% ipython --no-banner

In [1]: import numpy as np

In [2]: np.set_printoptions(suppress=True, linewidth=120)

In [3]: J = np.loadtxt("sample5.csv", delimiter=",")

In [4]: J
Out[4]: 
array([[ 0.96,  0.98,  0.8 , -0.09,  0.  ,  0.91,  0.41],
       [-0.1 , -0.99, -0.4 ,  0.91,  1.  , -1.  , -0.91],
       [-0.99, -1.  , -0.91, -0.1 ,  0.2 ,  0.29, -0.91],
       [-0.9 , -0.99, -0.73,  0.27,  0.77, -0.81, -0.82],
       [ 0.95,  1.  ,  0.89, -0.52, -1.  , -0.65,  1.  ],
       [-0.79, -1.  , -0.57, -0.61, -0.13,  1.  , -0.97],
       [ 0.98,  1.  ,  0.87,  0.25,  0.01, -0.9 ,  0.91],
       [-0.31, -0.74, -0.24,  0.26,  0.65, -0.8 , -0.41],
       [-0.44, -0.83, -0.27, -0.24, -0.04,  0.96, -0.66],
       [-0.85,  0.62, -0.44, -0.57, -0.99,  0.6 ,  0.84],
       [ 0.94,  0.93,  0.69,  0.71,  0.95, -1.  ,  0.49],
       [-0.87, -1.  , -0.71, -0.01,  0.83,  0.95, -0.97],
       [-0.21, -0.94, -0.31,  0.67,  0.98, -1.  , -0.74],
       [ 0.25, -0.29,  0.09,  0.09,  0.49,  0.28, -0.38],
       [-0.77, -1.  , -0.72,  0.68,  1.  , -0.91, -0.99],
       [ 0.6 , -0.66,  0.24,  0.18,  0.87,  0.81, -0.8 ],
       [-0.96,  0.81, -0.62, -0.71, -1.  ,  0.38,  0.96],
       [-0.37,  0.52, -0.07, -0.55, -0.93,  0.98,  0.45],
       [-0.5 , -0.83, -0.38,  0.44,  0.79, -0.98, -0.38],
       [ 0.82, -0.93,  0.27,  0.84,  1.  , -1.  , -0.93],
       [ 1.  ,  1.  ,  0.98, -0.17, -0.82,  0.66,  0.99],
       [ 0.71,  0.95,  0.48,  0.22, -0.06, -0.94,  0.76],
       [ 0.99,  0.69,  0.81,  0.71,  0.99, -0.93, -0.58],
       [-0.22, -0.95, -0.34,  0.75,  0.99, -1.  , -0.74],
       [-1.  , -1.  , -0.97, -0.57, -0.86,  0.96, -0.87],
       [ 0.77,  1.  ,  0.67, -0.35, -0.98, -0.54,  0.99],
       [-0.92, -1.  , -0.84,  0.7 ,  1.  , -0.99, -0.99],
       [ 0.38,  0.14,  0.22, -0.19, -0.09,  0.93, -0.25],
       [ 1.  ,  1.  ,  0.96,  0.65,  0.98, -0.83,  0.22],
       [-0.9 , -0.66, -0.6 , -0.34, -0.83,  0.34,  0.2 ],
       [ 0.95,  0.77,  0.71,  0.34,  0.87,  0.07, -0.27],
       [ 0.95,  1.  ,  0.85, -0.52, -0.99,  0.82,  0.99],
       [ 0.25,  0.96,  0.33, -0.6 , -0.97,  0.98,  0.8 ],
       [-0.14, -0.12, -0.07, -0.04, -0.1 ,  0.12, -0.02],
       [ 0.24,  0.78,  0.23, -0.35, -0.78,  0.88,  0.49],
       [ 0.29,  0.43,  0.13,  0.37,  0.53, -0.98,  0.35],
       [-0.99, -0.89, -0.84, -0.8 , -0.99,  1.  ,  0.18],
       [-0.99, -1.  , -0.92,  0.07,  0.91,  0.87, -0.99],
       [-0.56, -0.69, -0.28, -0.53, -0.74,  1.  , -0.49],
       [ 0.94,  0.99,  0.76,  0.13, -0.14, -0.67,  0.82]])

In [5]: Q, Rm = np.linalg.qr(J)

In [6]: print(round(np.trace(Q @ Q.T), 2))
7.0

In [7]: np.round(abs(Rm[0, 0]), 2), round(np.linalg.norm(J[:, 0]), 2)
Out[7]: (np.float64(4.8), np.float64(4.8))

In [8]: Q.shape, Rm.shape
Out[8]: ((40, 7), (7, 7))

In [9]: data = np.load("mat.npy")

In [10]: data
Out[10]: 
array([[0, 0, 1, 0, 0, 0, 0],
       [1, 0, 0, 0, 0, 0, 0],
       [0, 0, 0, 0, 1, 0, 0],
       [0, 0, 0, 0, 0, 0, 1],
       [0, 0, 0, 0, 0, 1, 0],
       [0, 1, 0, 0, 0, 0, 0],
       [0, 0, 0, 1, 0, 0, 0]])

In [11]: x = np.array([7, 5, -4, -4, -8, 5, -8])

In [12]: [p for p in range(1, 25) if np.allclose(np.linalg.matrix_power(data, p), np.eye(7))]
Out[12]: [10, 20]

In [13]: print(data.T @ (data @ x))
[ 7  5 -4 -4 -8  5 -8]

In [14]: F = np.loadtxt("block17.csv", delimiter=",")

In [15]: F
Out[15]: 
array([[0., 2., 5., 1., 5., 6.],
       [2., 0., 2., 5., 1., 5.],
       [5., 2., 0., 2., 5., 1.],
       [1., 5., 2., 0., 2., 5.],
       [5., 1., 5., 2., 0., 2.],
       [6., 5., 1., 5., 2., 0.]])

In [16]: vals, V = np.linalg.eigh(F)

In [17]: x = np.array([0, 0, 2, 3, 1, 1])

In [18]: np.round(np.linalg.eigvalsh(F[1:, 1:]), 2)
Out[18]: array([-6.  , -5.04, -4.  ,  2.75, 12.29])

In [19]: np.round(V * np.abs(vals) @ V.T, 2)
Out[19]: 
array([[7.93, 2.69, 1.85, 3.66, 1.96, 0.37],
       [2.69, 6.38, 1.1 , 1.28, 2.09, 1.96],
       [1.85, 1.1 , 6.17, 1.1 , 1.28, 3.66],
       [3.66, 1.28, 1.1 , 6.17, 1.1 , 1.85],
       [1.96, 2.09, 1.28, 1.1 , 6.38, 2.69],
       [0.37, 1.96, 3.66, 1.85, 2.69, 7.93]])

In [20]: np.round(x @ F @ x / (x @ x), 2), round(float(vals[0]), 2), round(float(vals[-1]), 2)
Out[20]: (np.float64(6.27), -8.64, 16.53)

In [21]: rng = np.random.default_rng(71433)

In [22]: idx = rng.permutation(6)

In [23]: print(idx)
[0 1 5 2 3 4]

In [24]: out = F[idx][:, idx]

In [25]: np.round(np.sort(np.abs(np.linalg.eigvals(out))), 2)
Out[25]: array([ 1.83,  3.96,  4.33,  5.7 ,  8.64, 16.53])

In [26]: print(out)
[[0. 2. 6. 5. 1. 5.]
 [2. 0. 5. 2. 5. 1.]
 [6. 5. 0. 1. 5. 2.]
 [5. 2. 1. 0. 2. 5.]
 [1. 5. 5. 2. 0. 2.]
 [5. 1. 2. 5. 2. 0.]]

In [27]: np.trace(out)
Out[27]: np.float64(0.0)

In [28]: np.diag(out)
Out[28]: array([0., 0., 0., 0., 0., 0.])

In [29]: [round(float(np.linalg.det(F[:i, :i])), 2) + 0 for i in range(1, 7)]
Out[29]: [0.0, -4.0, 40.0, 329.0, -4080.0, 25456.0]

In [30]: np.all(np.linalg.eigvalsh(F) > 0)
Out[30]: np.False_

In [31]: mat = np.loadtxt("a.csv", delimiter=",")

In [32]: print(mat.round(2))
[[-1.74 -4.12  4.12 -1.52  4.46 -3.83 -4.48  2.46]
 [-7.67  1.39 -1.39  1.29  2.55 -0.27 -5.34  0.73]
 [ 2.37  3.84 -3.84  1.35 -4.52  3.71  4.79 -2.43]
 [ 7.33 -3.64  3.64 -2.18 -0.41 -1.71  3.41  0.49]
 [ 4.56  2.55 -2.55  0.61 -4.46  3.02  5.66 -2.17]
 [-1.64  5.09 -5.09  2.24 -3.65  4.01  2.38 -2.32]
 [ 1.56 -5.08  5.08 -2.22  3.68 -4.02 -2.44  2.33]
 [-0.92  4.96 -4.96  2.12 -3.89  4.04  2.89 -2.39]
 [-6.38  4.51 -4.51  2.44 -0.81  2.63 -1.98 -1.12]
 [ 1.47  4.23 -4.23  1.59 -4.42  3.87  4.34 -2.46]
 [ 7.58 -1.08  1.08 -1.16 -2.77  0.51  5.49 -0.87]
 [-0.97  4.97 -4.97  2.12 -3.87  4.04  2.85 -2.38]
 [ 3.18  3.42 -3.42  1.1  -4.55  3.51  5.16 -2.37]
 [-1.03  4.98 -4.98  2.13 -3.85  4.04  2.82 -2.38]
 [ 0.54 -4.88  4.88 -2.04  4.   -4.04 -3.14  2.41]
 [-1.89  5.13 -5.13  2.27 -3.55  4.    2.2  -2.29]
 [ 3.64  3.15 -3.15  0.95 -4.55  3.37  5.35 -2.31]
 [-7.72  2.74 -2.74  1.85  1.39  0.87 -4.39  0.04]
 [-0.54  4.88 -4.88  2.04 -4.    4.04  3.14 -2.41]
 [ 5.14 -5.    5.   -2.53  1.85 -3.28  0.59  1.61]
 [ 7.67 -1.4   1.4  -1.29 -2.54  0.26  5.34 -0.73]
 [ 3.41 -5.22  5.22 -2.45  2.89 -3.79 -1.01  2.05]
 [-3.71  5.21 -5.21  2.48 -2.73  3.72  0.75 -1.99]
 [ 4.56  2.55 -2.55  0.61 -4.47  3.03  5.66 -2.18]
 [ 4.96  2.25 -2.25  0.45 -4.4   2.85  5.77 -2.1 ]
 [-3.68  5.21 -5.21  2.48 -2.75  3.73  0.78 -1.99]
 [-7.74  1.74 -1.74  1.44  2.28  0.02 -5.15  0.56]
 [-2.49  5.19 -5.19  2.36 -3.31  3.93  1.75 -2.21]
 [-5.6  -1.7   1.7  -0.17  4.24 -2.5  -5.9   1.93]
 [-7.14  3.89 -3.89  2.26  0.1   1.96 -3.06 -0.66]
 [-0.81  4.94 -4.94  2.09 -3.92  4.04  2.96 -2.39]
 [-4.76  5.09 -5.09  2.53 -2.11  3.42 -0.21 -1.73]
 [-0.39 -4.62  4.62 -1.85  4.23 -4.   -3.72  2.46]]

In [33]: idx = mat[:, 1] > np.median(mat[:, 1])

In [34]: f = mat[idx].mean(axis=0) - mat[~idx].mean(axis=0)

In [35]: idx.astype(int)
Out[35]: array([0, 0, 1, 0, 0, 1, 0, 1, 1, 1, 0, 1, 1, 1, 0, 1, 0, 0, 1, 0, 0, 0, 1, 0, 0, 1, 0, 1, 0, 1, 1, 1, 0])

In [36]: ((mat - mat.mean(axis=0)) @ f > 0).astype(int)
Out[36]: array([0, 0, 1, 0, 1, 1, 0, 1, 1, 1, 0, 1, 1, 1, 0, 1, 1, 1, 1, 0, 0, 0, 1, 1, 1, 1, 0, 1, 0, 1, 1, 1, 0])

In [37]: rk = np.linalg.matrix_rank(mat)

In [38]: rk
Out[38]: np.int64(2)

In [39]: ns = np.linalg.svd(mat)[2][rk:].T

In [40]: np.round(ns @ ns.T, 2)
Out[40]: 
array([[ 0.4 ,  0.17, -0.17,  0.13,  0.15,  0.03, -0.38,  0.03],
       [ 0.17,  0.73,  0.27, -0.13,  0.15, -0.2 , -0.06,  0.11],
       [-0.17,  0.27,  0.73,  0.13, -0.15,  0.2 ,  0.06, -0.11],
       [ 0.13, -0.13,  0.13,  0.94,  0.05, -0.08,  0.01,  0.04],
       [ 0.15,  0.15, -0.15,  0.05,  0.79,  0.16,  0.24, -0.11],
       [ 0.03, -0.2 ,  0.2 , -0.08,  0.16,  0.84, -0.12,  0.1 ],
       [-0.38, -0.06,  0.06,  0.01,  0.24, -0.12,  0.64,  0.1 ],
       [ 0.03,  0.11, -0.11,  0.04, -0.11,  0.1 ,  0.1 ,  0.94]])

In [41]: [int(np.linalg.matrix_rank(mat[:, :j + 1])) for j in range(8)]
Out[41]: [1, 2, 2, 2, 2, 2, 2, 2]
